In [1]: import numpy as np

In [2]: from numpy import linalg as LA

In [3]: np.set_printoptions(precision=3, suppress=True, linewidth=200, floatmode="fixed")

In [4]: tidy = lambda a: np.round(a, 3) + 0

In [5]: arr = np.load("m.npy")

In [6]: arr
Out[6]: 
array([[-15.163,  21.663, -11.063,  10.245,  25.121],
       [-14.220,  19.304, -10.163,   9.535,  27.294],
       [-15.624,  19.072,  -9.641,   7.584,  25.659],
       [-13.210,  18.355, -10.098,   9.146,  25.701],
       [-15.504,  21.070, -10.318,  10.961,  24.287],
       [-15.386,  19.787,  -9.195,   9.936,  25.927],
       [-14.072,  21.442, -10.676,  12.106,  24.463],
       [-15.244,  20.267, -11.580,   9.819,  25.406],
       [-15.459,  20.823, -10.561,   8.969,  26.138],
       [-13.864,  19.079,  -8.944,   7.986,  25.321],
       [-13.893,  20.249, -10.243,   8.260,  24.612],
       [-15.517,  22.310, -10.244,  12.152,  24.804],
       [-13.756,  19.884,  -9.045,  10.638,  24.130],
       [-14.251,  19.245, -11.778,   9.392,  26.159],
       [-14.906,  21.815, -11.047,   8.687,  24.537],
       [-16.329,  18.689, -12.203,  10.218,  24.200],
       [-15.799,  20.495,  -8.953,  10.028,  25.661],
       [-14.265,  19.147, -11.172,  11.618,  24.804],
       [-15.420,  20.540,  -9.543,  10.405,  25.079],
       [-15.398,  19.618,  -9.651,   8.493,  26.635],
       [-14.723,  20.951,  -8.645,   8.004,  24.250],
       [-16.451,  18.468,  -9.700,  10.411,  26.117],
       [-16.175,  19.549, -10.443,  10.776,  26.223],
       [-15.123,  21.287,  -9.756,   9.933,  24.466],
       [-15.515,  21.368, -11.448,   9.611,  25.890],
       [-15.558,  21.257,  -8.833,   9.387,  22.827],
       [-14.595,  20.600, -11.275,   9.488,  24.764],
       [-16.059,  20.551,  -9.894,  10.632,  24.142],
       [-16.439,  19.484, -10.069,   9.510,  25.107],
       [-14.754,  20.072,  -9.969,  11.072,  23.140],
       [-15.844,  19.960,  -9.891,  10.539,  25.029],
       [-12.595,  20.016, -10.420,   9.605,  24.071]])

In [7]: rng = np.random.default_rng(995)

In [8]: other = arr + rng.integers(-2, 3, (32, 1)) @ rng.integers(-2, 3, (1, 5))

In [9]: tidy(other)
Out[9]: 
array([[-13.163,  25.663,  -7.063,  10.245,  21.121],
       [-16.220,  15.304, -14.163,   9.535,  31.294],
       [-15.624,  19.072,  -9.641,   7.584,  25.659],
       [-13.210,  18.355, -10.098,   9.146,  25.701],
       [-15.504,  21.070, -10.318,  10.961,  24.287],
       [-15.386,  19.787,  -9.195,   9.936,  25.927],
       [-14.072,  21.442, -10.676,  12.106,  24.463],
       [-13.244,  24.267,  -7.580,   9.819,  21.406],
       [-14.459,  22.823,  -8.561,   8.969,  24.138],
       [-12.864,  21.079,  -6.944,   7.986,  23.321],
       [-14.893,  18.249, -12.243,   8.260,  26.612],
       [-16.517,  20.310, -12.244,  12.152,  26.804],
       [-12.756,  21.884,  -7.045,  10.638,  22.130],
       [-13.251,  21.245,  -9.778,   9.392,  24.159],
       [-15.906,  19.815, -13.047,   8.687,  26.537],
       [-14.329,  22.689,  -8.203,  10.218,  20.200],
       [-16.799,  18.495, -10.953,  10.028,  27.661],
       [-14.265,  19.147, -11.172,  11.618,  24.804],
       [-15.420,  20.540,  -9.543,  10.405,  25.079],
       [-13.398,  23.618,  -5.651,   8.493,  22.635],
       [-15.723,  18.951, -10.645,   8.004,  26.250],
       [-14.451,  22.468,  -5.700,  10.411,  22.117],
       [-16.175,  19.549, -10.443,  10.776,  26.223],
       [-14.123,  23.287,  -7.756,   9.933,  22.466],
       [-15.515,  21.368, -11.448,   9.611,  25.890],
       [-16.558,  19.257, -10.833,   9.387,  24.827],
       [-12.595,  24.600,  -7.275,   9.488,  20.764],
       [-15.059,  22.551,  -7.894,  10.632,  22.142],
       [-16.439,  19.484, -10.069,   9.510,  25.107],
       [-14.754,  20.072,  -9.969,  11.072,  23.140],
       [-15.844,  19.960,  -9.891,  10.539,  25.029],
       [-12.595,  20.016, -10.420,   9.605,  24.071]])

In [10]: LA.matrix_rank(other - arr, tol=1e-8)
Out[10]: np.int64(1)

In [11]: O, evecs = LA.qr(other[:, :4])[0], LA.qr(other[:, 4:])[0]

In [12]: sv = LA.svd(O.T @ evecs, compute_uv=False)

In [13]: tidy(sv)
Out[13]: array([0.998])

In [14]: (sv > 0.9).sum()
Out[14]: np.int64(1)

In [15]: data = np.load("mat.npy")

In [16]: data
Out[16]: 
array([[-1.000,  0.000, -2.000,  0.000],
       [ 0.000, -1.000,  0.000, -2.000],
       [-2.000,  0.000, -1.000,  0.000],
       [ 0.000, -2.000,  0.000, -1.000]])

In [17]: ev, evecs = LA.eig(data)

In [18]: tidy(np.sort(LA.eigvals(LA.inv(data))))
Out[18]: array([-0.333, -0.333,  1.000,  1.000])

In [19]: tidy(np.prod(ev))
Out[19]: np.float64(9.0)

In [20]: tidy(np.sort(LA.eigvals(data.T)))
Out[20]: array([-3.000, -3.000,  1.000,  1.000])

In [21]: ev, evecs = LA.eigh(data)

In [22]: x = np.array([-9, 4, 8, 6])

In [23]: tidy(LA.eigvalsh(data[1:, 1:]))
Out[23]: array([-3.000, -1.000,  1.000])

In [24]: tidy(evecs * np.abs(ev) @ evecs.T)
Out[24]: 
array([[2.000, 0.000, 1.000, 0.000],
       [0.000, 2.000, 0.000, 1.000],
       [1.000, 0.000, 2.000, 0.000],
       [0.000, 1.000, 0.000, 2.000]])

In [25]: x @ data @ x
Out[25]: np.float64(-5.0)

In [26]: W1 = np.array([[-2, 0], [1, -3], [-2, 1], [0, -4]])

In [27]: beta = np.array([3, 4])

In [28]: hid = np.maximum(data @ W1 + beta, 0)

In [29]: (hid > 0).astype(int)
Out[29]: 
array([[1, 1],
       [1, 1],
       [1, 1],
       [1, 1]])

In [30]: hid
Out[30]: 
array([[ 9.000,  2.000],
       [ 2.000, 15.000],
       [ 9.000,  3.000],
       [ 1.000, 14.000]])

In [31]: LA.matrix_rank(hid)
Out[31]: np.int64(2)

In [32]: basis = np.array([[-3, -3], [-2, 1]])

In [33]: W1 @ basis
Out[33]: 
array([[ 6,  6],
       [ 3, -6],
       [ 4,  7],
       [ 8, -4]])

In [34]: hid @ basis
Out[34]: 
array([[-31.000, -25.000],
       [-36.000,   9.000],
       [-33.000, -24.000],
       [-31.000,  11.000]])

In [35]: feats = np.load("arr.npy")

In [36]: tidy(feats)
Out[36]: 
array([[-0.636,  0.545, -0.545],
       [ 0.545,  0.818,  0.182],
       [-0.545,  0.182,  0.818]])

In [37]: [round(float(LA.det(feats[:i, :i])), 2) + 0 for i in range(1, 4)]
Out[37]: [-0.64, -0.82, -1.0]

In [38]: other = np.array([[2, -2], [-3, 3]])

In [39]: basis = np.kron(other, feats)

In [40]: tidy(basis)
Out[40]: 
array([[-1.273,  1.091, -1.091,  1.273, -1.091,  1.091],
       [ 1.091,  1.636,  0.364, -1.091, -1.636, -0.364],
       [-1.091,  0.364,  1.636,  1.091, -0.364, -1.636],
       [ 1.909, -1.636,  1.636, -1.909,  1.636, -1.636],
       [-1.636, -2.455, -0.545,  1.636,  2.455,  0.545],
       [ 1.636, -0.545, -2.455, -1.636,  0.545,  2.455]])

In [41]: LA.matrix_rank(basis)
Out[41]: np.int64(3)
